$ python -q
>>> import numpy as np
>>> np.set_printoptions(precision=2, suppress=True, linewidth=140)
>>> E = np.loadtxt("w.csv", delimiter=",")
>>> print(E)
[[0.39 0.39 0.28 0.08]
 [0.39 0.39 0.28 0.08]
 [0.28 0.28 0.21 0.06]
 [0.08 0.08 0.06 0.02]]
>>> # rows 0 and 1 are equal
>>> U, sig, vt = np.linalg.svd(E)
>>> vecs = vt[:(sig > 1e-8).sum()]
>>> rng = np.random.default_rng(260544)
>>> x = E[3] + 2 * E[2] + rng.integers(2) * np.eye(4)[1]
>>> print(x)
[0.65 0.65 0.47 0.13]
>>> print(np.allclose(vecs.T @ vecs @ x, x))
True
>>> print(round(np.linalg.norm(x - vecs.T @ vecs @ x), 2))
0.0
>>> print(np.diag(vecs.T @ vecs))
[0.39 0.39 0.21 0.02]
>>> feats = np.loadtxt("out15.csv", delimiter=",")
>>> print(feats)
[[-0.39  0.3   0.64]
 [ 0.24 -0.75  0.61]
 [ 0.44 -0.26 -0.34]
 [-0.78 -0.53 -0.32]]
>>> print(round(float(feats[:, 1] @ feats[:, 0]), 2))
0.0
>>> print(np.round(feats.T @ feats, 2) + 0)
[[1. 0. 0.]
 [0. 1. 0.]
 [0. 0. 1.]]
>>> x = np.array([2, -1, 0])
>>> y = feats @ x
>>> beta, lr = np.zeros(3), 1 / np.linalg.norm(feats, 2) ** 2
>>> for i in range(30):
...     beta -= lr * feats.T @ (feats @ beta - y)
...     if i % 10 == 0: print(i, round(np.linalg.norm(feats @ beta - y), 2))
... 
0 0.0
10 0.0
20 0.0
>>> print(np.round(np.linalg.cond(feats), 2))
1.0
>>> out = np.c_[feats[:, :1] @ np.array([[3]]), np.array([0, 5, 2, 0])]
>>> print(out)
[[-1.16  0.  ]
 [ 0.73  5.  ]
 [ 1.31  2.  ]
 [-2.33  0.  ]]
>>> print(np.linalg.matrix_rank(np.c_[feats, out]))
4
>>> print(np.round(np.linalg.lstsq(feats, out[:, 0])[0], 2) + 0)
[3. 0. 0.]
>>> x = np.array([1, 0, 1])
>>> y = feats @ x
>>> print(y)
[ 0.26  0.85  0.1  -1.1 ]
>>> print(np.round(np.linalg.pinv(feats) @ feats, 2) + 0)
[[1. 0. 0.]
 [0. 1. 0.]
 [0. 0. 1.]]
>>> print(np.round(np.linalg.lstsq(feats, y)[0], 2) + 0)
[1. 0. 1.]
>>> y = y + 0.1 * rng.normal(size=4)
>>> print(y)
[ 0.25  0.86  0.26 -1.16]
>>> beta, *_ = np.linalg.lstsq(feats, y)
>>> print(beta)
[ 1.12 -0.02  0.96]
>>> W0 = np.loadtxt("a.csv", delimiter=",")
>>> print(W0)
[[-7.  2.  3.]
 [ 1.  7.  0.]
 [ 3.  1.  9.]]
>>> O = W0.astype(float).copy()
>>> for j in range(3):
...     O[:, j] -= O[:, :j] @ (O[:, :j].T @ O[:, j])
...     O[:, j] /= np.linalg.norm(O[:, j])
... 
>>> print(np.round(O.T @ W0, 2) + 0)
[[ 7.68 -0.52  0.78]
 [ 0.    7.33  2.1 ]
 [ 0.    0.    9.22]]
>>> out = W0 + rng.integers(-2, 3, (3, 1)) @ rng.integers(-2, 3, (1, 3))
>>> print(out)
[[-7.  2.  3.]
 [ 3.  9.  1.]
 [-1. -3.  7.]]
>>> print(np.linalg.matrix_rank(out - W0, tol=1e-8))
1
>>> print(np.round(np.linalg.svd(out - W0, compute_uv=False), 2) + 0)
[6.71 0.   0.  ]
>>> print(np.abs(out - W0).sum(axis=1))
[ 0.  5. 10.]
>>> evals, vecs = np.linalg.eig(W0)
>>> print(np.round(W0 @ vecs[:, 0] - evals[0] * vecs[:, 0], 2) + 0)
[0. 0. 0.]
>>> print(np.sort(np.linalg.eigvals(W0 @ W0)))
[49.36 58.74 92.9 ]
>>> print(round(np.prod(evals), 2))
-519.0
>>> x = np.array([-2, 3, 5])
>>> y = W0 @ x
>>> beta, lr = np.zeros(3), 1 / np.linalg.norm(W0, 2) ** 2
>>> for i in range(6):
...     beta -= lr * W0.T @ (W0 @ beta - y)
...     if i % 1 == 0: print(i, round(np.linalg.norm(W0 @ beta - y), 2))
... 
0 8.27
1 3.0
2 1.09
3 0.39
4 0.14
5 0.05
>>> print(beta)
[-1.99  3.    5.  ]
>>> print(round(float(np.linalg.cond(W0)), 2))
1.45
>>> out = np.array([[0, 2, 2, 2], [0, 0, 1, 0], [0, 0, 2, 1]])
>>> A = out.T @ out
>>> print(A)
[[0 0 0 0]
 [0 4 4 4]
 [0 4 9 6]
 [0 4 6 5]]
>>> print(np.linalg.cond(A) > 100)
True
>>> print([round(float(x), 2) for x in np.linalg.svd(A, compute_uv=False)[:3]])
[15.95, 1.92, 0.13]
